$ python -q
>>> import numpy as np
>>> from numpy import linalg as LA
>>> np.set_printoptions(suppress=True, linewidth=120)
>>> W0 = np.load("w.npy")
>>> W0.round(2)
array([[0.33, 0.  , 0.33, 0.33],
       [0.  , 1.  , 0.  , 0.  ],
       [0.33, 0.  , 0.33, 0.33],
       [0.5 , 0.  , 0.  , 0.5 ]])
>>> cov = W0.T @ W0
>>> print(cov.round(2))
[[0.47 0.   0.22 0.47]
 [0.   1.   0.   0.  ]
 [0.22 0.   0.22 0.22]
 [0.47 0.   0.22 0.47]]
>>> (W0 @ W0.T).shape
(4, 4)
>>> print(np.round(LA.svd(W0, compute_uv=False) ** 2, 2) + 0)
[1.06 1.   0.1  0.  ]
>>> round(np.trace(cov), 2), round(float((W0 ** 2).sum()), 2)
(np.float64(2.17), 2.17)
>>> LA.matrix_rank(cov)
np.int64(3)
>>> rng = np.random.default_rng(345)
>>> lab = rng.permutation(4)
>>> lab
array([3, 1, 0, 2])
>>> Y = W0[lab][:, lab]
>>> round(LA.det(Y), 2), round(float(LA.det(W0[lab])), 2)
(np.float64(0.0), 0.0)
>>> np.round(np.diag(Y), 2)
array([0.5 , 1.  , 0.33, 0.33])
>>> np.allclose(Y, W0)
False
>>> np.round(np.sort(np.abs(LA.eigvals(Y))), 2) + 0
array([0.  , 0.17, 1.  , 1.  ])
>>> Y.round(2)
array([[0.5 , 0.  , 0.5 , 0.  ],
       [0.  , 1.  , 0.  , 0.  ],
       [0.33, 0.  , 0.33, 0.33],
       [0.33, 0.  , 0.33, 0.33]])
>>> np.count_nonzero(W0)
np.int64(9)
>>> np.abs(W0).max()
np.float64(1.0)
>>> W0.shape
(4, 4)
>>> W0.sum(axis=1)
array([1., 1., 1., 1.])
>>> np.round(LA.norm(W0), 2)
np.float64(1.47)
>>> np.round(LA.svd(W0, compute_uv=False), 2) + 0
array([1.03, 1.  , 0.32, 0.  ])
>>> LA.matrix_rank(W0)
np.int64(3)
>>> print(np.allclose(W0[:-1].T @ LA.lstsq(W0[:-1].T, W0[-1])[0], W0[-1]))
False
>>> print(np.round(W0 @ LA.pinv(W0) @ W0, 2) + 0)
[[0.33 0.   0.33 0.33]
 [0.   1.   0.   0.  ]
 [0.33 0.   0.33 0.33]
 [0.5  0.   0.   0.5 ]]
>>> try:
...     LA.inv(W0)
... except LA.LinAlgError as e:
...     print("failed:", e)
... 
failed: Singular matrix
>>> round(np.trace(LA.pinv(W0) @ W0), 2)
np.float64(3.0)
>>> np.unique(W0.round(6), axis=0).shape
(3, 4)
>>> LA.lstsq(W0[:-1].T, W0[-1])[2]
np.int32(2)
>>> mat = np.loadtxt("mat.csv", delimiter=",")
>>> mat
array([[ 0.,  1.,  0.,  0.,  0.,  0.],
       [-1., -3.,  0.,  0.,  0.,  0.],
       [-3.,  0.,  0.,  0.,  0.,  0.],
       [ 0.,  0.,  0.,  1.,  0.,  0.],
       [ 0.,  0., -1., -3.,  0.,  0.],
       [ 0.,  0., -3.,  0.,  0.,  0.],
       [ 0.,  0.,  0.,  0.,  0.,  1.],
       [ 0.,  0.,  0.,  0., -1., -3.],
       [ 0.,  0.,  0.,  0., -3.,  0.]])
>>> Y = np.c_[mat[:, :3] @ np.array([[0, 1, 0], [0, 0, 2], [1, 0, 0]]), np.array([-5, 3, 1, 1, -2, -4, 3, -2, 0])]
>>> Y
array([[ 0.,  0.,  2., -5.],
       [ 0., -1., -6.,  3.],
       [ 0., -3.,  0.,  1.],
       [ 0.,  0.,  0.,  1.],
       [-1.,  0.,  0., -2.],
       [-3.,  0.,  0., -4.],
       [ 0.,  0.,  0.,  3.],
       [ 0.,  0.,  0., -2.],
       [ 0.,  0.,  0.,  0.]])
>>> LA.matrix_rank(Y)
np.int64(4)
>>> np.round(LA.lstsq(mat, Y[:, 0])[0], 2)
array([0., 0., 1., 0., 0., 0.])
>>> np.round(LA.norm(Y - mat @ LA.lstsq(mat, Y)[0], axis=0), 2) + 0
array([0.  , 0.  , 0.  , 4.52])
>>> LA.matrix_rank(np.c_[mat, Y])
np.int64(7)
>>> hat = mat @ LA.solve(mat.T @ mat, mat.T)
>>> print(np.round(hat @ mat[:, 5], 2) + 0)
[ 0.  0.  0.  0.  0.  0.  1. -3.  0.]
>>> print(np.round(np.diag(hat), 2))
[0.11 0.9  0.99 0.11 0.9  0.99 0.11 0.9  0.99]
>>> np.allclose(hat @ hat, hat)
True
>>> vec = np.array([1, 3, 2, 3, 3, 2])
>>> y = mat @ vec
>>> coef, lr = np.zeros(6), 1 / LA.norm(mat, 2) ** 2
>>> for i in range(20):
...     coef -= lr * mat.T @ (mat @ coef - y)
...     if i % 5 == 0: print(i, round(LA.norm(mat @ coef - y), 2))
... 
0 2.12
5 0.04
10 0.0
15 0.0
>>> coef.round(2)
array([1., 3., 2., 3., 3., 2.])
>>> feats = np.loadtxt("run14.csv", delimiter=",")
>>> feats
array([[0.33, 0.67, 0.  ],
       [0.33, 0.39, 0.28],
       [0.25, 0.33, 0.42]])
>>> hat = np.triu(np.array([[-2, 3, 1], [3, 3, -1], [-1, 1, 2]]), 1) + np.eye(3)
>>> Y = hat @ feats @ LA.inv(hat)
>>> LA.matrix_rank(Y)
np.int64(3)
>>> print(np.round(np.poly(Y), 2))
[ 1.   -1.14  0.12  0.02]
>>> round(float(LA.det(Y)), 2)
-0.02
>>> data = np.array([[-1.7, -2.0, 0.0, 1.0],
...     [-1.0, -1.7, 3.0, 1.0],
...     [-3.0, 0.0, -1.7, -3.0],
...     [-2.0, -2.0, 0.0, 1.3]])
>>> left, sigma, vt = LA.svd(data, full_matrices=False)
>>> print(np.round(sigma / sigma[0], 2))
[1.   0.95 0.42 0.04]
>>> np.round(np.cumsum(sigma ** 2) / np.sum(sigma ** 2), 2)
array([0.48, 0.92, 1.  , 1.  ])
>>> print(np.allclose(left * sigma @ vt, data))
True
>>> np.round(left.T @ data @ vt.T, 2) + 0
array([[5.03, 0.  , 0.  , 0.  ],
       [0.  , 4.76, 0.  , 0.  ],
       [0.  , 0.  , 2.1 , 0.  ],
       [0.  , 0.  , 0.  , 0.2 ]])
>>> print(np.round(vt @ vt.T, 2) + 0)
[[1. 0. 0. 0.]
 [0. 1. 0. 0.]
 [0. 0. 1. 0.]
 [0. 0. 0. 1.]]
>>> vec = np.array([8, 8, 0, 4])
>>> y = data @ vec
>>> coef, lr = np.zeros(4), 1 / LA.norm(data, 2) ** 2
>>> for i in range(30):
...     coef -= lr * data.T @ (data @ coef - y)
...     if i % 10 == 0: print(i, round(LA.norm(data @ coef - y), 2))
... 
0 5.91
10 0.83
20 0.71
>>> coef.round(2)
array([ 9.73,  5.5 , -0.33,  2.46])
>>> np.round(LA.cond(data), 2)
np.float64(24.78)
>>> Y = data / LA.norm(data, axis=1, keepdims=True)
>>> cov = Y @ Y.T
>>> np.argwhere(np.triu(np.abs(cov) > 0.95, 1))
array([[0, 3]])
>>> print(cov[3].round(2))
[0.99 0.58 0.15 1.  ]
>>> LA.cond(data) > 100
np.False_
>>> np.round(LA.norm(data, 2) / LA.norm(data), 2)
np.float64(0.7)
>>> LA.matrix_rank(data, rtol=0.1)
np.int64(3)
>>> J = np.load("m.npy")
>>> J
array([[0, 5, 3, 4],
       [5, 2, 4, 5],
       [3, 4, 0, 6],
       [4, 5, 6, 6]])
>>> w, evecs = LA.eigh(J)
>>> np.abs(evecs[:, -1]).round(6).argmax()
np.int64(3)
>>> print(np.round(np.abs(evecs[:, -1]), 2))
[0.39 0.49 0.43 0.65]
>>> print(np.round(LA.eigvalsh(J @ J), 2))
[  0.05  14.3   17.47 262.18]
>>> np.round(evecs.T @ evecs, 2) + 0
array([[1., 0., 0., 0.],
       [0., 1., 0., 0.],
       [0., 0., 1., 0.],
       [0., 0., 0., 1.]])
>>> np.round(w.sum(), 2), np.trace(J)
(np.float64(8.0), np.int64(8))
>>> np.round(LA.eigvalsh(J + 5 * np.eye(4)), 2)
array([ 0.82,  1.22,  4.77, 21.19])
>>> A = np.loadtxt("case2.csv", delimiter=",")
>>> A
array([[ 0., -1.,  3.],
       [ 1.,  0., -5.],
       [-3.,  5.,  0.]])
>>> def softmax(z):
...     e = np.exp(z - z.max(axis=-1, keepdims=True))
...     return e / e.sum(axis=-1, keepdims=True)
... 
>>> np.round(softmax(10 * A[2]), 2) + 0
array([0., 1., 0.])
>>> np.round(softmax(A[2] + 3), 2) + 0
array([0.  , 0.99, 0.01])
>>> att = A @ A.T / np.sqrt(3)
>>> softmax(att).round(6).argmax(axis=1)
array([0, 1, 2])
>>> print(np.round(softmax(att + np.triu(np.full(att.shape, -np.inf), 1)), 2) + 0)
[[1. 0. 0.]
 [0. 1. 0.]
 [0. 0. 1.]]
>>> vec = np.array([-3, 3, -2])
>>> vec @ A @ vec
np.float64(0.0)
>>> print(np.round(LA.eigvals(A).real, 2) + 0)
[0. 0. 0.]
>>> q = LA.solve(np.eye(3) - A, np.eye(3) + A)
>>> np.round(LA.det(q), 2)
np.float64(1.0)
>>> hat = np.triu(np.array([[0, 1, 1], [2, 3, 3], [2, 3, 0]]), 1) + np.eye(3)
>>> Y = hat @ A @ LA.inv(hat)
>>> hat @ A - A @ hat
array([[ -2.,   5.,  -2.],
       [ -9.,  14.,  -1.],
       [  0.,   3., -12.]])
>>> np.trace(Y), np.trace(A)
(np.float64(0.0), np.float64(0.0))
>>> np.allclose(A[:-1].T @ LA.lstsq(A[:-1].T, A[-1])[0], A[-1])
True
>>> print(np.unique(A.round(6), axis=0).shape)
(3, 3)
>>> LA.lstsq(A[:-1].T, A[-1])[2]
np.int32(2)
>>> arr = np.loadtxt("block2.csv", delimiter=",")
>>> arr
array([[-0.08, -0.46,  0.12],
       [ 0.12,  0.69, -0.18],
       [ 0.68,  3.91, -1.02],
       [ 0.76,  4.37, -1.14]])
>>> np.kron(np.eye(2, dtype=int), J)
array([[0, 5, 3, 4, 0, 0, 0, 0],
       [5, 2, 4, 5, 0, 0, 0, 0],
       [3, 4, 0, 6, 0, 0, 0, 0],
       [4, 5, 6, 6, 0, 0, 0, 0],
       [0, 0, 0, 0, 0, 5, 3, 4],
       [0, 0, 0, 0, 5, 2, 4, 5],
       [0, 0, 0, 0, 3, 4, 0, 6],
       [0, 0, 0, 0, 4, 5, 6, 6]])
>>> np.round(np.poly(J), 2)
array([   1.,   -8., -115., -282.,  -59.])
>>> np.einsum("ij,ji->", J, J)
np.int64(294)
>>> vec = np.array([2, -3, 4, 5])
>>> y = data @ vec
>>> print(y)
[  7.6  20.1 -27.8   8.5]
>>> np.round(LA.solve(data.T, data[3]), 2)
array([-0.,  0., -0.,  1.])
>>> print(np.round(LA.solve(data, y + data[:, 2]), 2))
[ 2. -3.  5.  5.]
>>> np.round(LA.solve(data, -1 * y), 2)
array([-2.,  3., -4., -5.])
>>> left, sigma, vt = LA.svd(arr, full_matrices=False)
>>> left.shape, sigma.shape, vt.shape
((4, 3), (3,), (3, 3))
>>> np.allclose(left * sigma @ vt, arr)
True
>>> np.round(vt @ vt.T, 2) + 0
array([[1., 0., 0.],
       [0., 1., 0.],
       [0., 0., 1.]])
>>> print(np.cumsum(sigma ** 2) / np.sum(sigma ** 2))
[1. 1. 1.]
>>> np.round(sigma / sigma[0], 2) + 0
array([1., 0., 0.])
>>> sigma.round(2) + 0
array([6.21, 0.  , 0.  ])
>>> X = np.load("arr.npy")
>>> X
array([[-2.2 ,  2.66, -0.1 ],
       [ 0.71, -2.11,  0.31],
       [-1.02,  0.33,  6.16],
       [-0.91, -0.44, -0.28],
       [ 3.1 , -0.5 ,  4.46],
       [ 0.73, -0.2 ,  5.45],
       [ 1.01,  0.69,  2.21],
       [ 0.7 ,  1.48,  2.59],
       [-1.07,  0.38, -4.47],
       [-1.16,  5.05, -1.9 ],
       [-1.92,  1.49, -1.88],
       [ 4.88, -5.62,  6.4 ],
       [ 0.32, -0.21,  2.43],
       [ 3.77,  0.21,  3.9 ],
       [ 1.57, -2.04,  7.23],
       [ 0.54,  0.76,  1.07],
       [-0.87, -0.69, -1.7 ],
       [ 1.31, -1.43, -1.53],
       [ 2.95,  1.93,  5.88],
       [-1.55,  1.17, -9.9 ],
       [-0.12, -1.08, -5.29],
       [-1.97,  1.11,  0.55],
       [-2.12, -1.86, -5.89]])
>>> D = LA.norm(X[:, None] - X[None], axis=-1)
>>> print(np.flatnonzero(D[19] < D.mean() / 2))
[19]
>>> D[:5, :5].round(2)
array([[0.  , 5.6 , 6.78, 3.36, 7.67],
       [5.6 , 0.  , 6.57, 2.4 , 5.05],
       [6.78, 6.57, 0.  , 6.49, 4.53],
       [3.36, 2.4 , 6.49, 0.  , 6.21],
       [7.67, 5.05, 4.53, 6.21, 0.  ]])
